% ipython --no-banner

In [1]: import numpy as np

In [2]: import numpy.linalg as la

In [3]: np.set_printoptions(precision=2, suppress=True, linewidth=140)

In [4]: def rd(a):
   ...:     return np.round(a, 2) + 0
   ...: 

In [5]: X = np.load("a.npy")

In [6]: print(X)
[[ 3  4  5  6  7]
 [ 8  9 10 11 12]
 [13 14 15 16 17]
 [18 19 20 21 22]]

In [7]: # rank 2

In [8]: rank = la.matrix_rank(X)

In [9]: print(rank)
2

In [10]: ns = la.svd(X)[2][rank:].T

In [11]: print([int(la.matrix_rank(X[:, :j + 1])) for j in range(5)])
[1, 2, 2, 2, 2]

In [12]: print(np.allclose(X @ ns, 0))
True

In [13]: print(rd(ns @ ns.T))
[[ 0.4 -0.4 -0.2  0.   0.2]
 [-0.4  0.7 -0.2 -0.1  0. ]
 [-0.2 -0.2  0.8 -0.2 -0.2]
 [ 0.  -0.1 -0.2  0.7 -0.4]
 [ 0.2  0.  -0.2 -0.4  0.4]]

In [14]: print([int(la.matrix_rank(X[:i])) for i in range(1, len(X) + 1)])
[1, 2, 2, 2]

In [15]: print(ns.shape)
(5, 3)

In [16]: Uu, sv, VT = la.svd(X)

In [17]: V = VT[:(sv > 1e-8).sum()]

In [18]: rng = np.random.default_rng(502)

In [19]: vec = X[2] + 2 * X[0] + rng.integers(2) * np.eye(5)[1]

In [20]: print(vec)
[19. 22. 25. 28. 31.]

In [21]: print(la.matrix_rank(np.vstack([X, vec])))
2

In [22]: print(np.allclose(V.T @ V @ vec, vec))
True

In [23]: print(rd(np.diag(V.T @ V)))
[0.6 0.3 0.2 0.3 0.6]

In [24]: print(rd(la.norm(vec - V.T @ V @ vec)))
0.0

In [25]: print(np.allclose(X[:-1].T @ la.lstsq(X[:-1].T, X[-1])[0], X[-1]))
True

In [26]: print(np.unique(X.round(6), axis=0).shape)
(4, 5)

In [27]: K = np.load("arr.npy")

In [28]: print(K)
[[ 0  1  0 -1 -2]
 [-3  3 -3  0  1]
 [-2 -2  3 -2 -2]
 [ 2  3 -2  0  0]
 [ 0 -1  3 -2 -1]]

In [29]: vec = np.array([-3, 3, 3, 2, -3])

In [30]: y = K @ vec

In [31]: print(y)
[ 7  6 11 -3  5]

In [32]: print(rd(la.solve(K, y + K[:, 1])))
[-3.  4.  3.  2. -3.]

In [33]: Uu, sv, VT = la.svd(K)

In [34]: print(rd(sv))
[7.72 4.26 3.39 1.32 0.06]

In [35]: other = Uu[:, :4] @ np.diag(sv[:4]) @ VT[:4]

In [36]: print(rd(other))
[[ 0.    0.99 -0.02 -1.02 -2.  ]
 [-3.    3.   -3.    0.    1.  ]
 [-2.01 -1.98  3.02 -1.98 -2.  ]
 [ 2.    3.01 -1.98  0.02  0.  ]
 [ 0.   -1.01  2.99 -2.01 -1.  ]]

In [37]: print(rd(la.norm(K - other, 2)), rd(sv[4]))
0.06 0.06

In [38]: print(rd(la.norm(K - other) / la.norm(K)))
0.01

In [39]: print(rd(la.norm(K, axis=0)))
[4.12 4.9  5.57 3.   3.16]

In [40]: proj = np.triu(np.array([[-3, 2, -1, -1, 1],
    ...:     [-2, 0, 0, -3, 1],
    ...:     [2, 0, 0, 0, 3],
    ...:     [0, -1, -1, 0, -3],
    ...:     [3, -1, 2, -2, 2]]), 1) + np.eye(5)

In [41]: other = proj @ K @ la.inv(proj)

In [42]: print(la.matrix_rank(other))
5

In [43]: print(proj @ K - K @ proj)
[[ -6.   4.  -4.   3.  -1.]
 [ -6.  -4.   6.   4.   8.]
 [  0.   1.   7. -14. -14.]
 [  0.  -1.  -7.  17.   4.]
 [  0.   0.   0.  -3. -14.]]

In [44]: print(rd(np.poly(other)))
[  1.  -5.   5. -43. 109.   9.]

In [45]: m1 = np.array([[5, 5, 6], [7, 3, 1], [5, 6, 9]])

In [46]: print(m1)
[[5 5 6]
 [7 3 1]
 [5 6 9]]

In [47]: def softmax(z):
    ...:     e = np.exp(z - z.max(axis=-1, keepdims=True))
    ...:     return e / e.sum(axis=-1, keepdims=True)
    ...: 

In [48]: print(softmax(m1).sum(axis=1))
[1. 1. 1.]

In [49]: scores = m1 @ m1.T / np.sqrt(3)

In [50]: print(rd(softmax(scores)[1] @ m1))
[5.29 5.53 7.75]

In [51]: other = np.array([[-2, -2, 5], [5, 3, 1], [3, 4, 1]])

In [52]: print(np.vstack([m1, other.T]).shape)
(6, 3)

In [53]: print(np.einsum("ik,kj->ji", m1, other))
[[33  4 47]
 [29 -1 44]
 [36 39 40]]

In [54]: print(np.einsum("ij->j", m1))
[17 14 16]

In [55]: print(m1 @ other)
[[33 29 36]
 [ 4 -1 39]
 [47 44 40]]

In [56]: Uu, sv, VT = la.svd(m1)

In [57]: print(np.argmax(sv[:-1] / (sv[1:] + 1e-6)) + 1)
2

In [58]: print(rd(sv))
[16.15  5.1   0.28]

In [59]: other = Uu[:, :2] @ np.diag(sv[:2]) @ VT[:2]

In [60]: print(rd(la.norm(m1 - other, 2)), rd(sv[2]))
0.28 0.28

In [61]: print(rd(other))
[[5.07 4.8  6.09]
 [6.98 3.05 0.98]
 [4.95 6.13 8.94]]

In [62]: print(rd(la.norm(m1 - other) / la.norm(m1)))
0.02

In [63]: print(la.matrix_rank(m1, rtol=0.05))
2

In [64]: mat = np.loadtxt("dump.csv", delimiter=",")

In [65]: print(mat)
[[  1.9    1.91  -0.05   4.74  -2.88]
 [  1.64   1.69   0.     4.13  -2.49]
 [  1.11   1.08   0.     2.68  -1.57]
 [ -4.21  -4.13  -0.01 -10.42   6.26]
 [  0.02   0.06  -0.02   0.13  -0.09]
 [ -2.89  -2.98   0.02  -7.4    4.43]
 [  3.75   3.76   0.02   9.38  -5.64]
 [ -0.52  -0.52  -0.03  -1.29   0.76]
 [ -0.12  -0.11   0.03  -0.28   0.17]
 [ -2.97  -3.01  -0.05  -7.5    4.49]
 [ -2.83  -2.81  -0.02  -7.05   4.28]
 [ -2.42  -2.43  -0.01  -6.09   3.64]
 [ -1.8   -1.78  -0.02  -4.53   2.7 ]
 [  4.25   4.26  -0.02  10.65  -6.44]
 [ -2.88  -2.89   0.02  -7.19   4.35]]

In [66]: W2 = mat[[2, 1]].astype(float)

In [67]: for _ in range(4):
    ...:     z = la.norm(mat[:, None] - W2, axis=-1).argmin(axis=1)
    ...:     W2 = np.array([mat[z == j].mean(axis=0) for j in range(2)])
    ...: 

In [68]: print(z)
[1 1 1 0 0 0 1 0 0 0 0 0 0 1 0]

In [69]: print(np.abs(W2[1] - W2[0]).argmax())
3

In [70]: F = np.load("x.npy")

In [71]: print(F)
[[ 16  16   4   8  24]
 [ 20  20   5  10  30]
 [  0   0   0   0   0]
 [  8   8   2   4  12]
 [-16 -16  -4  -8 -24]]

In [72]: # column 1 repeats column 0

In [73]: T = np.stack([F, 4 * F, F[::-1]])

In [74]: print(rd(la.det(T)))
[0. 0. 0.]

In [75]: print(T.sum(axis=0))
[[ 64  64  16  32  96]
 [108 108  27  54 162]
 [  0   0   0   0   0]
 [ 60  60  15  30  90]
 [-64 -64 -16 -32 -96]]

In [76]: E = np.cumsum(np.array([[0, 3, 2, -1, -2],
    ...:     [-2, -1, -2, -2, -1],
    ...:     [2, 0, -3, 0, 3],
    ...:     [-2, 0, 2, -2, -2],
    ...:     [-3, 0, 3, -1, 0],
    ...:     [2, 3, 1, 0, 2],
    ...:     [-1, 3, -1, 3, 2],
    ...:     [2, -2, -3, -1, -3],
    ...:     [1, 2, -3, -2, 1],
    ...:     [3, 2, 1, -3, -2],
    ...:     [0, 1, 0, -2, 0],
    ...:     [1, 2, -2, 2, 1],
    ...:     [-3, 3, -3, -1, -2],
    ...:     [0, 2, 2, 2, 3],
    ...:     [3, 1, 3, -2, -1],
    ...:     [1, 2, 1, 3, -3],
    ...:     [0, -3, -2, -3, 1],
    ...:     [-1, -2, -1, 1, 2]]), axis=0)

In [77]: print(E)
[[  0   3   2  -1  -2]
 [ -2   2   0  -3  -3]
 [  0   2  -3  -3   0]
 [ -2   2  -1  -5  -2]
 [ -5   2   2  -6  -2]
 [ -3   5   3  -6   0]
 [ -4   8   2  -3   2]
 [ -2   6  -1  -4  -1]
 [ -1   8  -4  -6   0]
 [  2  10  -3  -9  -2]
 [  2  11  -3 -11  -2]
 [  3  13  -5  -9  -1]
 [  0  16  -8 -10  -3]
 [  0  18  -6  -8   0]
 [  3  19  -3 -10  -1]
 [  4  21  -2  -7  -4]
 [  4  18  -4 -10  -3]
 [  3  16  -5  -9  -1]]

In [78]: proj = E @ la.solve(E.T @ E, E.T)

In [79]: print(rd(np.trace(proj)))
5.0

In [80]: print(np.allclose(proj @ proj, proj))
True

In [81]: print(la.matrix_rank(np.eye(18) - proj))
13

In [82]: cov = np.cov(E, rowvar=False)

In [83]: print(rd(np.polyfit(E[:, 3], E[:, 4], 1)))
[ 0.13 -0.51]

In [84]: Xs = E - E.mean(axis=0)

In [85]: Uu, sv, VT = la.svd(Xs, full_matrices=False)

In [86]: print((np.sign(Uu[:, 0]) == np.sign(Uu[0, 0])).astype(int))
[1 1 1 1 1 1 1 1 1 0 0 0 0 0 0 0 0 0]

In [87]: print(np.abs(Uu[:, 0]).argmax())
15

In [88]: print(rd(sv ** 2 / (sv ** 2).sum()))
[0.82 0.07 0.05 0.04 0.02]

In [89]: print(rd(sv))
[32.    9.67  7.51  7.04  4.84]

In [90]: J = np.array([[0, -2, 0, -9, 1],
    ...:     [2, 0, 8, 2, -4],
    ...:     [0, -8, 0, 3, -4],
    ...:     [9, -2, -3, 0, 3],
    ...:     [-1, 4, 4, -3, 0]])

In [91]: print(J)
[[ 0 -2  0 -9  1]
 [ 2  0  8  2 -4]
 [ 0 -8  0  3 -4]
 [ 9 -2 -3  0  3]
 [-1  4  4 -3  0]]

In [92]: print(rd(np.trace(la.pinv(J) @ J)))
4.0

In [93]: print(np.abs(np.diag(la.qr(J)[1])) > 1e-9)
[ True  True  True  True False]

In [94]: print(np.allclose(J[:-1].T @ la.lstsq(J[:-1].T, J[-1])[0], J[-1]))
True

In [95]: print(rd(J @ la.pinv(J) @ J))
[[ 0. -2.  0. -9.  1.]
 [ 2.  0.  8.  2. -4.]
 [ 0. -8.  0.  3. -4.]
 [ 9. -2. -3.  0.  3.]
 [-1.  4.  4. -3.  0.]]

In [96]: proj = np.triu(np.array([[-4, 3, -1, -1, -3],
    ...:     [1, 3, 5, -1, 2],
    ...:     [-3, 1, -1, -5, -5],
    ...:     [2, 5, 0, 1, 3],
    ...:     [2, 5, -1, 3, 2]]), 1) + np.eye(5)

In [97]: other = proj @ J @ la.inv(proj)

In [98]: print(other)
[[    0.    -4.    35.   174.  -349.]
 [   -9.    -3.    25.   124.  -295.]
 [  -40.   102.  -555. -2695.  4967.]
 [    6.    -8.    55.   264.  -480.]
 [   -1.     7.   -32.  -157.   294.]]

In [99]: print(proj @ J - J @ proj)
[[  0.  -2.  25.  10.  20.]
 [-11. -36.  13.  51.  17.]
 [-40. -10.  35.   7.  -8.]
 [ -3. -15.  31. -17.  16.]
 [  0.   3. -21.  23.  18.]]

In [100]: print(rd(np.poly(other)))
[   1.    0.  204.    0. 9429.    0.]

In [101]: print(np.trace(other), np.trace(J))
0.0 0

In [102]: print(rd(other @ la.pinv(other) @ other))
[[    0.    -4.    35.   174.  -349.]
 [   -9.    -3.    25.   124.  -295.]
 [  -40.   102.  -555. -2695.  4967.]
 [    6.    -8.    55.   264.  -480.]
 [   -1.     7.   -32.  -157.   294.]]

In [103]: print(rd(np.trace(la.pinv(other) @ other)))
4.0

In [104]: print(np.unique(other.round(6), axis=0).shape)
(5, 5)

In [105]: other = np.array([[4, 3], [3, -3]])

In [106]: W2 = np.kron(other, J)

In [107]: print(rd(la.norm(W2, 2)), rd(la.norm(other, 2) * la.norm(J, 2)))
58.98 58.98

In [108]: print(W2)
[[  0  -8   0 -36   4   0  -6   0 -27   3]
 [  8   0  32   8 -16   6   0  24   6 -12]
 [  0 -32   0  12 -16   0 -24   0   9 -12]
 [ 36  -8 -12   0  12  27  -6  -9   0   9]
 [ -4  16  16 -12   0  -3  12  12  -9   0]
 [  0  -6   0 -27   3   0   6   0  27  -3]
 [  6   0  24   6 -12  -6   0 -24  -6  12]
 [  0 -24   0   9 -12   0  24   0  -9  12]
 [ 27  -6  -9   0   9 -27   6   9   0  -9]
 [ -3  12  12  -9   0   3 -12 -12   9   0]]

In [109]: print(la.matrix_rank(W2))
8

In [110]: print(la.cond(J) > 100)
True

In [111]: print(rd(la.norm(J, 2) / la.norm(J)))
0.57

In [112]: feats = np.array([[-8, -3, -1, 3, 9],
     ...:     [-5, -1, 4, 8, -8],
     ...:     [-4, -1, 9, -7, -2],
     ...:     [9, -6, -8, -4, -2],
     ...:     [8, -9, 2, 2, -2]])

In [113]: feats[4] = feats[3]

In [114]: print(feats)
[[-8 -3 -1  3  9]
 [-5 -1  4  8 -8]
 [-4 -1  9 -7 -2]
 [ 9 -6 -8 -4 -2]
 [ 9 -6 -8 -4 -2]]

In [115]: print(np.argsort(-la.norm(feats, axis=0).round(6), kind="stable")[:3])
[0 2 4]

In [116]: print(la.cond(feats) > 100)
True

In [117]: print([round(float(x), 2) for x in la.svd(feats, compute_uv=False)[:3]])
[22.52, 13.55, 11.93]

In [118]: Uu, sv, VT = la.svd(feats)

In [119]: print(np.argmax(sv[:-1] / (sv[1:] + 1e-6)) + 1)
4

In [120]: other = Uu[:, :4] @ np.diag(sv[:4]) @ VT[:4]

In [121]: print(rd(la.norm(feats - other, 2)), rd(sv[4]))
0.0 0.0

In [122]: print(la.matrix_rank(feats, rtol=0.05))
4

In [123]: print(la.matrix_rank(other))
4

In [124]: print(rd(np.abs(feats - other).max()))
0.0

In [125]: print(rd(other))
[[-8. -3. -1.  3.  9.]
 [-5. -1.  4.  8. -8.]
 [-4. -1.  9. -7. -2.]
 [ 9. -6. -8. -4. -2.]
 [ 9. -6. -8. -4. -2.]]
